$ python3 -q
>>> import numpy as np
>>> np.set_printoptions(precision=2, suppress=True, linewidth=200)
>>> def rnd(a):
...     return np.round(a, 2) + 0
... 
>>> X = np.load("m.npy")
>>> X
array([[ 5,  0,  0,  0,  0, -4,  0],
       [ 0, -9,  0, -4,  0,  0,  0],
       [ 0,  0,  9,  0, -5,  0,  1],
       [ 0,  8,  0,  4,  0,  0,  0],
       [ 0,  0,  5,  0, -1,  0, -6],
       [ 1,  0,  0,  0,  0,  5,  0],
       [ 0,  0, -8,  0, -7,  0, -8]])
>>> rnd(np.sort(np.abs(np.linalg.eigvals(X))))
array([ 0.7 ,  5.39,  5.39,  5.7 ,  8.07,  8.07, 12.13])
>>> np.allclose(X @ X.T, X.T @ X)
False
>>> (X - X.T) / 2
array([[ 0. ,  0. ,  0. ,  0. ,  0. , -2.5,  0. ],
       [ 0. ,  0. ,  0. , -6. ,  0. ,  0. ,  0. ],
       [ 0. ,  0. ,  0. ,  0. , -5. ,  0. ,  4.5],
       [ 0. ,  6. ,  0. ,  0. ,  0. ,  0. ,  0. ],
       [ 0. ,  0. ,  5. ,  0. ,  0. ,  0. ,  0.5],
       [ 2.5,  0. ,  0. ,  0. ,  0. ,  0. ,  0. ],
       [ 0. ,  0. , -4.5,  0. , -0.5,  0. ,  0. ]])
>>> np.trace(X)
np.int64(5)
>>> rnd(np.linalg.det(X))
np.float64(91524.0)
>>> rnd(np.abs(np.linalg.eigvals(X)).max())
np.float64(12.13)
>>> X @ X
array([[ 21,   0,   0,   0,   0, -40,   0],
       [  0,  49,   0,  20,   0,   0,   0],
       [  0,   0,  48,   0, -47,   0,  31],
       [  0, -40,   0, -16,   0,   0,   0],
       [  0,   0,  88,   0,  18,   0,  59],
       [ 10,   0,   0,   0,   0,  21,   0],
       [  0,   0, -43,   0, 103,   0,  98]])
>>> np.linalg.matrix_power(X, 3)
array([[   65,     0,     0,     0,     0,  -284,     0],
       [    0,  -281,     0,  -116,     0,     0,     0],
       [    0,     0,   -51,     0,  -410,     0,    82],
       [    0,   232,     0,    96,     0,     0,     0],
       [    0,     0,   410,     0,  -871,     0,  -492],
       [   71,     0,     0,     0,     0,    65,     0],
       [    0,     0,  -656,     0,  -574,     0, -1445]])
>>> (X + X.T) / 2
array([[ 5. ,  0. ,  0. ,  0. ,  0. , -1.5,  0. ],
       [ 0. , -9. ,  0. ,  2. ,  0. ,  0. ,  0. ],
       [ 0. ,  0. ,  9. ,  0. ,  0. ,  0. , -3.5],
       [ 0. ,  2. ,  0. ,  4. ,  0. ,  0. ,  0. ],
       [ 0. ,  0. ,  0. ,  0. , -1. ,  0. , -6.5],
       [-1.5,  0. ,  0. ,  0. ,  0. ,  5. ,  0. ],
       [ 0. ,  0. , -3.5,  0. , -6.5,  0. , -8. ]])
>>> data = np.load("mat.npy")
>>> data
array([[ 324, -146,  140,  212],
       [-146,  408,  -74, -173],
       [ 140,  -74,  311,  -10],
       [ 212, -173,  -10,  374]])
>>> # symmetric
>>> Lm = np.linalg.cholesky(data)
>>> rnd(Lm @ Lm.T)
array([[ 324., -146.,  140.,  212.],
       [-146.,  408.,  -74., -173.],
       [ 140.,  -74.,  311.,  -10.],
       [ 212., -173.,  -10.,  374.]])
>>> np.linalg.eigvalsh(data).min() > 0
np.True_
>>> rnd(data / np.sqrt(np.outer(np.diag(data), np.diag(data))))
array([[ 1.  , -0.4 ,  0.44,  0.61],
       [-0.4 ,  1.  , -0.21, -0.44],
       [ 0.44, -0.21,  1.  , -0.03],
       [ 0.61, -0.44, -0.03,  1.  ]])
>>> vec = np.array([1, 2, -2, -2])
>>> target = data @ vec
>>> target
array([-672, 1164, -610, -862])
>>> rnd(np.linalg.solve(data, data[:, 1]))
array([0., 1., 0., 0.])
>>> rnd(np.linalg.solve(data, target + data[:, 2]))
array([ 1.,  2., -1., -2.])
>>> rnd(np.linalg.solve(data.T, data[2]))
array([0., 0., 1., 0.])
>>> E = np.load("w.npy")
>>> E
array([[1, 0, 0, 2],
       [0, 0, 0, 2],
       [7, 6, 6, 2],
       [0, 0, 0, 2],
       [5, 3, 4, 2],
       [0, 0, 0, 2],
       [5, 3, 4, 2],
       [9, 9, 8, 2],
       [1, 0, 0, 2],
       [3, 0, 2, 2],
       [9, 9, 8, 2],
       [9, 9, 8, 2]])
>>> # rows 1 and 3 are equal
>>> vec = np.array([-2, -2, 0, -2])
>>> np.linalg.norm(E @ vec) <= np.linalg.norm(E, 2) * np.linalg.norm(vec) + 1e-9
np.True_
>>> E @ np.eye(4)[2]
array([0., 0., 6., 0., 4., 0., 4., 8., 0., 2., 8., 8.])
>>> (E @ vec).argmax()
np.int64(1)
>>> E * vec
array([[ -2,   0,   0,  -4],
       [  0,   0,   0,  -4],
       [-14, -12,   0,  -4],
       [  0,   0,   0,  -4],
       [-10,  -6,   0,  -4],
       [  0,   0,   0,  -4],
       [-10,  -6,   0,  -4],
       [-18, -18,   0,  -4],
       [ -2,   0,   0,  -4],
       [ -6,   0,   0,  -4],
       [-18, -18,   0,  -4],
       [-18, -18,   0,  -4]])
>>> (E * vec).sum(axis=1)
array([ -6,  -4, -30,  -4, -20,  -4, -20, -40,  -6, -10, -40, -40])
>>> C2 = E.T @ E
>>> np.diag(C2)
array([353, 297, 264,  48])
>>> rnd(np.linalg.eigvalsh(C2)[::-1])
array([929.45,  26.88,   5.26,   0.41])
>>> C2
array([[353, 315, 304,  98],
       [315, 297, 276,  78],
       [304, 276, 264,  80],
       [ 98,  78,  80,  48]])
>>> rnd(np.linalg.svd(E, compute_uv=False) ** 2)
array([929.45,  26.88,   5.26,   0.41])
>>> W = np.array([[0, 0, 1, 1, 0, 1],
...     [1, 1, 2, 0, 2, 0],
...     [0, 1, 2, 1, 2, 2],
...     [2, 0, 2, 1, 1, 2]])
>>> c = np.array([-2, 1, -1, 2, 0, 0])
>>> hid = np.maximum(C2 @ W + c, 0)
>>> hid
array([[ 509,  620, 1786,  757, 1336, 1157],
       [ 451,  574, 1616,  671, 1224, 1023],
       [ 434,  541, 1543,  650, 1160,  992],
       [ 172,  159,  509,  228,  364,  354]])
>>> W2 = np.array([[5, -2], [-2, -5], [2, -2], [3, 4], [3, -5], [1, 1]])
>>> (hid @ W2).round(6).argmax(axis=1)
array([0, 0, 0, 0])
>>> W @ W2
array([[  6,   3],
       [ 13, -21],
       [ 13, -13],
       [ 22,  -7]])
>>> hid @ W2
array([[ 12313, -10185],
       [ 11047,  -9417],
       [ 10596,  -8867],
       [  3690,  -2711]])
>>> hat = E @ np.linalg.solve(E.T @ E, E.T)
>>> rnd(hat)
array([[ 0.5 ,  0.  ,  0.  ,  0.  ,  0.  ,  0.  ,  0.  ,  0.  ,  0.5 ,  0.  ,  0.  ,  0.  ],
       [ 0.  ,  0.33,  0.  ,  0.33,  0.  ,  0.33,  0.  ,  0.  ,  0.  ,  0.  ,  0.  ,  0.  ],
       [ 0.  ,  0.  ,  0.15,  0.  ,  0.13,  0.  ,  0.13,  0.16,  0.  ,  0.11,  0.16,  0.16],
       [ 0.  ,  0.33,  0.  ,  0.33,  0.  ,  0.33,  0.  ,  0.  ,  0.  ,  0.  ,  0.  ,  0.  ],
       [ 0.  ,  0.  ,  0.13,  0.  ,  0.23,  0.  ,  0.23,  0.03,  0.  ,  0.32,  0.03,  0.03],
       [ 0.  ,  0.33,  0.  ,  0.33,  0.  ,  0.33,  0.  ,  0.  ,  0.  ,  0.  ,  0.  ,  0.  ],
       [ 0.  ,  0.  ,  0.13,  0.  ,  0.23,  0.  ,  0.23,  0.03,  0.  ,  0.32,  0.03,  0.03],
       [ 0.  ,  0.  ,  0.16,  0.  ,  0.03,  0.  ,  0.03,  0.29,  0.  , -0.1 ,  0.29,  0.29],
       [ 0.5 ,  0.  ,  0.  ,  0.  ,  0.  ,  0.  ,  0.  ,  0.  ,  0.5 ,  0.  ,  0.  ,  0.  ],
       [ 0.  ,  0.  ,  0.11,  0.  ,  0.32,  0.  ,  0.32, -0.1 ,  0.  ,  0.53, -0.1 , -0.1 ],
       [ 0.  ,  0.  ,  0.16,  0.  ,  0.03,  0.  ,  0.03,  0.29,  0.  , -0.1 ,  0.29,  0.29],
       [ 0.  ,  0.  ,  0.16,  0.  ,  0.03,  0.  ,  0.03,  0.29,  0.  , -0.1 ,  0.29,  0.29]])
>>> rnd(np.diag(hat))
array([0.5 , 0.33, 0.15, 0.33, 0.23, 0.33, 0.23, 0.29, 0.5 , 0.53, 0.29, 0.29])
>>> rnd(hat @ E[:, 0])
array([1., 0., 7., 0., 5., 0., 5., 9., 1., 3., 9., 9.])
>>> other = np.array([[0, 2, 2], [2, 0, 1], [2, 0, 2], [0, 1, 0]])
>>> np.einsum("ij,ij->i", E, E)
array([  5,   4, 125,   4,  54,   4,  54, 230,   5,  17, 230, 230])
>>> E @ other
array([[ 0,  4,  2],
       [ 0,  2,  0],
       [24, 16, 32],
       [ 0,  2,  0],
       [14, 12, 21],
       [ 0,  2,  0],
       [14, 12, 21],
       [34, 20, 43],
       [ 0,  4,  2],
       [ 4,  8, 10],
       [34, 20, 43],
       [34, 20, 43]])
>>> np.linalg.matrix_rank(np.vstack([E, other.T]))
np.int64(4)
>>> other.T @ E.T
array([[ 0,  0, 24,  0, 14,  0, 14, 34,  0,  4, 34, 34],
       [ 4,  2, 16,  2, 12,  2, 12, 20,  4,  8, 20, 20],
       [ 2,  0, 32,  0, 21,  0, 21, 43,  2, 10, 43, 43]])
>>> np.vstack([E, other.T]).shape
(15, 4)
>>> M = np.loadtxt("arr.csv", delimiter=",")
>>> M
array([[ 0.31, -0.49,  0.62,  2.17,  1.82,  1.31, -1.02,  0.18,  0.11, -0.27],
       [-0.49, -1.  ,  0.32,  0.36, -1.16,  0.79,  1.73, -0.57,  0.56,  0.08],
       [ 0.62,  0.32,  0.15,  0.2 ,  0.32,  0.68, -0.39,  2.09, -0.62, -1.47],
       [ 2.17,  0.36,  0.2 , -1.7 ,  0.54, -0.24,  1.54,  0.11,  1.66,  1.25],
       [ 1.82, -1.16,  0.32,  0.54, -0.46, -0.5 ,  1.37, -0.05,  0.1 , -1.1 ],
       [ 1.31,  0.79,  0.68, -0.24, -0.5 ,  2.44, -0.47,  0.06,  0.23, -1.44],
       [-1.02,  1.73, -0.39,  1.54,  1.37, -0.47,  2.88, -0.43, -0.29,  0.04],
       [ 0.18, -0.57,  2.09,  0.11, -0.05,  0.06, -0.43,  0.86,  0.62,  0.73],
       [ 0.11,  0.56, -0.62,  1.66,  0.1 ,  0.23, -0.29,  0.62, -2.58,  0.67],
       [-0.27,  0.08, -1.47,  1.25, -1.1 , -1.44,  0.04,  0.73,  0.67,  1.1 ]])
>>> # symmetric
>>> rng = np.random.default_rng(356)
>>> labels = rng.permutation(10)
>>> labels
array([8, 3, 4, 1, 2, 0, 6, 9, 7, 5])
>>> other = M[labels][:, labels]
>>> other
array([[-2.58,  1.66,  0.1 ,  0.56, -0.62,  0.11, -0.29,  0.67,  0.62,  0.23],
       [ 1.66, -1.7 ,  0.54,  0.36,  0.2 ,  2.17,  1.54,  1.25,  0.11, -0.24],
       [ 0.1 ,  0.54, -0.46, -1.16,  0.32,  1.82,  1.37, -1.1 , -0.05, -0.5 ],
       [ 0.56,  0.36, -1.16, -1.  ,  0.32, -0.49,  1.73,  0.08, -0.57,  0.79],
       [-0.62,  0.2 ,  0.32,  0.32,  0.15,  0.62, -0.39, -1.47,  2.09,  0.68],
       [ 0.11,  2.17,  1.82, -0.49,  0.62,  0.31, -1.02, -0.27,  0.18,  1.31],
       [-0.29,  1.54,  1.37,  1.73, -0.39, -1.02,  2.88,  0.04, -0.43, -0.47],
       [ 0.67,  1.25, -1.1 ,  0.08, -1.47, -0.27,  0.04,  1.1 ,  0.73, -1.44],
       [ 0.62,  0.11, -0.05, -0.57,  2.09,  0.18, -0.43,  0.73,  0.86,  0.06],
       [ 0.23, -0.24, -0.5 ,  0.79,  0.68,  1.31, -0.47, -1.44,  0.06,  2.44]])
>>> rnd(np.trace(other))
np.float64(2.0)
>>> np.diag(other)
array([-2.58, -1.7 , -0.46, -1.  ,  0.15,  0.31,  2.88,  1.1 ,  0.86,  2.44])
>>> labels = rng.permutation(10)
>>> other = M[:, labels] * rng.choice([-1, 1], 10)
>>> other
array([[-2.17,  0.11, -1.82,  0.18, -0.27,  0.62,  1.31, -0.31, -1.02,  0.49],
       [-0.36,  0.56,  1.16, -0.57,  0.08,  0.32,  0.79,  0.49,  1.73,  1.  ],
       [-0.2 , -0.62, -0.32,  2.09, -1.47,  0.15,  0.68, -0.62, -0.39, -0.32],
       [ 1.7 ,  1.66, -0.54,  0.11,  1.25,  0.2 , -0.24, -2.17,  1.54, -0.36],
       [-0.54,  0.1 ,  0.46, -0.05, -1.1 ,  0.32, -0.5 , -1.82,  1.37,  1.16],
       [ 0.24,  0.23,  0.5 ,  0.06, -1.44,  0.68,  2.44, -1.31, -0.47, -0.79],
       [-1.54, -0.29, -1.37, -0.43,  0.04, -0.39, -0.47,  1.02,  2.88, -1.73],
       [-0.11,  0.62,  0.05,  0.86,  0.73,  2.09,  0.06, -0.18, -0.43,  0.57],
       [-1.66, -2.58, -0.1 ,  0.62,  0.67, -0.62,  0.23, -0.11, -0.29, -0.56],
       [-1.25,  0.67,  1.1 ,  0.73,  1.1 , -1.47, -1.44,  0.27,  0.04, -0.08]])
>>> U, _, vt = np.linalg.svd(M.T @ other)
>>> labels
array([3, 8, 4, 7, 9, 2, 5, 0, 6, 1])
>>> rnd(U @ vt)
array([[ 0.,  0.,  0.,  0.,  0.,  0.,  0., -1.,  0.,  0.],
       [ 0.,  0.,  0.,  0.,  0.,  0.,  0.,  0.,  0., -1.],
       [ 0.,  0.,  0.,  0.,  0.,  1.,  0.,  0.,  0.,  0.],
       [-1.,  0.,  0.,  0.,  0.,  0.,  0.,  0.,  0.,  0.],
       [ 0.,  0., -1.,  0.,  0.,  0.,  0.,  0.,  0.,  0.],
       [ 0.,  0.,  0.,  0.,  0.,  0.,  1.,  0.,  0.,  0.],
       [ 0.,  0.,  0.,  0.,  0.,  0.,  0.,  0.,  1.,  0.],
       [ 0.,  0.,  0.,  1.,  0.,  0.,  0.,  0.,  0.,  0.],
       [ 0.,  1.,  0.,  0.,  0.,  0.,  0.,  0.,  0.,  0.],
       [ 0.,  0.,  0.,  0.,  1.,  0.,  0.,  0.,  0.,  0.]])
>>> C2 = other.T @ other
>>> rnd(np.trace(C2)), rnd((other ** 2).sum())
(np.float64(105.91), np.float64(105.91))
>>> np.linalg.matrix_rank(C2)
np.int64(10)
>>> rnd(np.linalg.svd(other, compute_uv=False) ** 2)
array([24.99, 24.99, 15.98,  9.01,  9.  ,  8.97,  4.  ,  3.98,  3.98,  1.  ])
>>> J = np.load("block18.npy")
>>> rnd(J)
array([[-2.76, -1.69, -0.35,  2.46,  0.58,  0.66,  1.  , -2.57,  0.58,  0.58, -1.47,  0.2 ],
       [-1.69, -3.47, -0.25, -2.1 , -0.11,  3.35, -2.28,  0.44,  0.07,  0.19, -0.12, -0.58],
       [-0.35, -0.25,  0.56,  0.29, -3.6 , -2.04,  0.22, -0.84,  0.07,  0.78, -2.36,  0.07],
       [ 2.46, -2.1 ,  0.29,  1.  , -0.73, -0.16, -1.37,  1.86,  0.55, -0.56, -2.19, -1.57],
       [ 0.58, -0.11, -3.6 , -0.73, -0.33, -0.69, -1.24, -0.06, -1.29,  0.74, -0.36, -1.53],
       [ 0.66,  3.35, -2.04, -0.16, -0.69,  2.45, -0.3 , -0.74, -1.3 ,  1.21,  2.01, -1.03],
       [ 1.  , -2.28,  0.22, -1.37, -1.24, -0.3 ,  0.1 ,  0.  , -0.27, -0.71, -0.15, -0.65],
       [-2.57,  0.44, -0.84,  1.86, -0.06, -0.74,  0.  , -0.16, -0.75,  1.14, -0.58, -2.53],
       [ 0.58,  0.07,  0.07,  0.55, -1.29, -1.3 , -0.27, -0.75,  1.39,  0.58, -0.88,  1.15],
       [ 0.58,  0.19,  0.78, -0.56,  0.74,  1.21, -0.71,  1.14,  0.58, -0.8 ,  2.77, -0.2 ],
       [-1.47, -0.12, -2.36, -2.19, -0.36,  2.01, -0.15, -0.58, -0.88,  2.77,  2.9 , -1.2 ],
       [ 0.2 , -0.58,  0.07, -1.57, -1.53, -1.03, -0.65, -2.53,  1.15, -0.2 , -1.2 ,  0.11]])
>>> # symmetric
>>> ev, evecs = np.linalg.eigh(J)
>>> vec = np.array([0, 2, 0, -1, -2, 2, 1, 0, 1, 2, -1, 2])
>>> rnd(vec @ J @ vec)
np.float64(27.99)
>>> (np.sign(evecs[:, -1].round(6)) == np.sign(evecs[0, -1].round(6))).astype(int)
array([1, 0, 1, 1, 0, 0, 1, 0, 1, 0, 0, 1])
>>> rnd(vec @ J @ vec / (vec @ vec)), rnd(ev[0]), rnd(ev[-1])
(np.float64(1.17), np.float64(-7.0), np.float64(9.0))
>>> K = np.load("dump.npy")
>>> K
array([[0, 0, 0, 0, 0, 0, 0, 1, 0, 1, 0],
       [0, 0, 1, 1, 1, 0, 1, 0, 1, 0, 1],
       [0, 1, 0, 1, 0, 0, 1, 0, 1, 0, 1],
       [0, 1, 1, 0, 1, 0, 1, 0, 1, 0, 1],
       [0, 1, 0, 1, 0, 0, 1, 0, 1, 0, 1],
       [0, 0, 0, 0, 0, 0, 0, 1, 0, 1, 0],
       [0, 1, 1, 1, 1, 0, 0, 0, 1, 0, 1],
       [1, 0, 0, 0, 0, 1, 0, 0, 0, 1, 0],
       [0, 1, 1, 1, 1, 0, 1, 0, 0, 0, 1],
       [1, 0, 0, 0, 0, 1, 0, 1, 0, 0, 0],
       [0, 1, 1, 1, 1, 0, 1, 0, 1, 0, 0]])
>>> # rows 2 and 4 are equal
>>> [round(float(x), 2) for x in np.linalg.svd(K, compute_uv=False)[:3]]
[5.74, 2.56, 1.74]
